>>> import numpy as np
>>> np.set_printoptions(suppress=True, linewidth=100)
>>> rd = lambda a: np.round(a, 2) + 0
>>> J = np.array([[-18.14, 10.74, -2.2],
...     [-17.19, 10.11, -2.0],
...     [-10.56, 5.66, -0.74],
...     [-8.89, 4.55, -0.48],
...     [-7.9, 3.89, -0.34],
...     [-6.4, 2.9, -0.15],
...     [-4.37, 1.61, 0.05],
...     [-1.03, -0.2, 0.11],
...     [-0.93, -0.23, 0.1],
...     [-0.7, -0.29, 0.08],
...     [0.08, 0.22, 0.01],
...     [0.09, 0.25, 0.01],
...     [0.14, 0.55, 0.06],
...     [0.21, 1.26, 0.24],
...     [0.32, 2.11, 0.6],
...     [1.1, 4.16, 2.17],
...     [3.44, 6.21, 5.27]])
>>> Xc = J - J.mean(axis=0)
>>> evecs = np.linalg.svd(Xc)[2][:2]
>>> M2 = Xc - Xc @ evecs.T @ evecs
>>> rd(np.linalg.norm(M2) / np.linalg.norm(Xc))
np.float64(0.06)
>>> rd((Xc @ evecs.T).std(axis=0))
array([6.88, 2.22])
>>> x0 = np.array([0, -1, 3])
>>> y = J @ x0
>>> rd(np.linalg.pinv(J) @ J)
array([[1., 0., 0.],
       [0., 1., 0.],
       [0., 0., 1.]])
>>> rng = np.random.default_rng(50355)
>>> y = y + 0.05 * rng.normal(size=17)
>>> rd(y)
array([-17.29, -16.16,  -7.9 ,  -6.05,  -4.89,  -3.29,  -1.38,   0.57,   0.48,   0.55,  -0.19,
        -0.26,  -0.35,  -0.47,  -0.33,   2.3 ,   9.63])
>>> b, *_ = np.linalg.lstsq(J, y)
>>> rd(np.linalg.norm(y - J @ b))
np.float64(0.18)
>>> rd(J.T @ (y - J @ b))
array([0., 0., 0.])
>>> [round(float(np.linalg.norm(np.linalg.solve(J.T @ J + lam * np.eye(3), J.T @ y))), 2) for lam in (0, 1, 10, 100)]
[3.18, 2.65, 1.38, 0.83]
>>> rd(b)
array([-0.01, -1.01,  3.02])
>>> W0 = np.loadtxt("m.csv", delimiter=",")
>>> W0
array([[-1.,  2.,  3.],
       [ 3., -1.,  2.],
       [ 2.,  3., -1.]])
>>> x0 = np.array([3, 3, 0])
>>> a = np.maximum(W0 @ x0, 0)
>>> a
array([ 3.,  6., 15.])
>>> np.maximum(W0 @ (3 * x0), 0)
array([ 9., 18., 45.])
>>> W0 * (a > 1e-9)[:, None]
array([[-1.,  2.,  3.],
       [ 3., -1.,  2.],
       [ 2.,  3., -1.]])
>>> rd(np.tanh(W0 @ x0))
array([1., 1., 1.])
>>> W0.T @ a
array([45., 45.,  6.])
>>> th = np.radians(45)
>>> R = np.eye(3)
>>> R[0, 0] = R[2, 2] = np.cos(th)
>>> R[0, 2], R[2, 0] = -np.sin(th), np.sin(th)
>>> rd(R)
array([[ 0.71,  0.  , -0.71],
       [ 0.  ,  1.  ,  0.  ],
       [ 0.71,  0.  ,  0.71]])
>>> M2 = W0 @ R.T
>>> np.allclose(np.linalg.norm(W0, axis=1), np.linalg.norm(M2, axis=1))
True
>>> rd(M2)
array([[-2.83,  2.  ,  1.41],
       [ 0.71, -1.  ,  3.54],
       [ 2.12,  3.  ,  0.71]])
>>> rd(np.linalg.det(R)), rd(np.trace(R))
(np.float64(1.0), np.float64(2.41))
>>> M2 = np.linalg.inv(W0)
>>> rd(np.linalg.slogdet(W0)[0])
np.float64(1.0)
>>> np.allclose(M2, W0.T)
False
>>> rd(np.linalg.cond(W0))
np.float64(1.11)
>>> rd(W0 @ M2)
array([[1., 0., 0.],
       [0., 1., 0.],
       [0., 0., 1.]])
>>> rd(np.linalg.inv(M2))
array([[-1.,  2.,  3.],
       [ 3., -1.,  2.],
       [ 2.,  3., -1.]])
>>> A = np.load("test15.npy")
>>> A
array([[-0.98, -1.94,  2.98],
       [-0.98, -2.02,  2.96],
       [-1.03, -2.04,  3.  ],
       [-0.95, -1.99,  3.03],
       [-1.05, -1.95,  2.99],
       [-1.08, -2.03,  3.05],
       [ 0.05, -2.95, -1.01],
       [-0.11, -2.99, -0.93],
       [ 0.02, -3.05, -1.04],
       [-0.07, -2.97, -0.95],
       [ 0.07, -2.94, -1.02],
       [-0.03, -3.01, -0.96],
       [ 1.92,  1.  ,  3.03],
       [ 1.88,  0.92,  2.93],
       [ 2.04,  1.02,  3.01],
       [ 1.91,  1.06,  2.96],
       [ 1.99,  1.07,  2.95],
       [ 2.02,  1.1 ,  3.  ]])
>>> x0 = np.array([3, 1, 2])
>>> a = np.maximum(A @ x0, 0)
>>> rd(np.maximum(A @ (3 * x0), 0))
array([ 3.24,  2.88,  2.61,  3.66,  2.64,  2.49,  0.  ,  0.  ,  0.  ,  0.  ,  0.  ,  0.  , 38.46,
       37.26, 39.48, 38.13, 38.82, 39.48])
>>> rd(np.tanh(A @ x0))
array([ 0.79,  0.74,  0.7 ,  0.84,  0.71,  0.68, -1.  , -1.  , -1.  , -1.  , -1.  , -1.  ,  1.  ,
        1.  ,  1.  ,  1.  ,  1.  ,  1.  ])
>>> W0 @ np.ones(3)
array([4., 4., 4.])
>>> (W0 @ W0)[0]
array([13.,  5., -2.])
>>> Xc = A - A.mean(axis=0)
>>> U, sv, Vh = np.linalg.svd(Xc, full_matrices=False)
>>> rd(Xc.mean(axis=0))
array([0., 0., 0.])
>>> rd((sv ** 2).sum() ** 2 / (sv ** 4).sum())
np.float64(1.6)
>>> rd(np.abs(Vh[-1]))
array([0.67, 0.66, 0.33])
>>> np.searchsorted(np.cumsum(sv ** 2) / (sv ** 2).sum(), 0.9) + 1
np.int64(2)
>>> np.linalg.matrix_rank(Xc)
np.int64(3)
>>> np.abs(Vh[0]).argmax()
np.int64(1)
>>> proj = A @ np.linalg.solve(A.T @ A, A.T)
>>> rd(np.diag(proj))
array([0.16, 0.16, 0.17, 0.16, 0.17, 0.18, 0.17, 0.16, 0.18, 0.16, 0.17, 0.17, 0.16, 0.16, 0.18,
       0.16, 0.17, 0.17])
>>> np.allclose(proj @ proj, proj)
True
>>> rd(np.trace(proj))
np.float64(3.0)
>>> rd(np.linalg.eigvalsh(proj))
array([0., 0., 0., 0., 0., 0., 0., 0., 0., 0., 0., 0., 0., 0., 0., 1., 1., 1.])
>>> M2 = np.c_[A[:, :1] @ np.array([[0]]), np.array([1, 0, 3, -3, -2, -3, 3, 2, 0, 3, 0, -1, 3, -3, -1, -1, -1, 0])]
>>> M2
array([[ 0.,  1.],
       [ 0.,  0.],
       [ 0.,  3.],
       [ 0., -3.],
       [ 0., -2.],
       [ 0., -3.],
       [ 0.,  3.],
       [ 0.,  2.],
       [ 0.,  0.],
       [ 0.,  3.],
       [ 0.,  0.],
       [ 0., -1.],
       [ 0.,  3.],
       [ 0., -3.],
       [ 0., -1.],
       [ 0., -1.],
       [ 0., -1.],
       [ 0.,  0.]])
>>> rd(np.linalg.norm(np.linalg.qr(A)[0].T @ M2, axis=0) ** 2 / ((M2 ** 2).sum(axis=0) + 1e-12))
array([0.  , 0.16])
>>> rd(np.linalg.lstsq(A, M2[:, 0])[0])
array([0., 0., 0.])
>>> rd(np.linalg.norm(M2 - A @ np.linalg.lstsq(A, M2)[0], axis=0))
array([0., 8.])
>>> feats = np.load("data.npy")
>>> feats
array([[ 5,  5,  5,  5],
       [ 5, 10, 10, 10],
       [ 5, 10, 15, 15],
       [ 5, 10, 15, 20]])
>>> low = np.linalg.cholesky(feats)
>>> np.linalg.eigvalsh(feats).min() > 0
np.True_
>>> rd(np.diag(low) ** 2)
array([5., 5., 5., 5.])
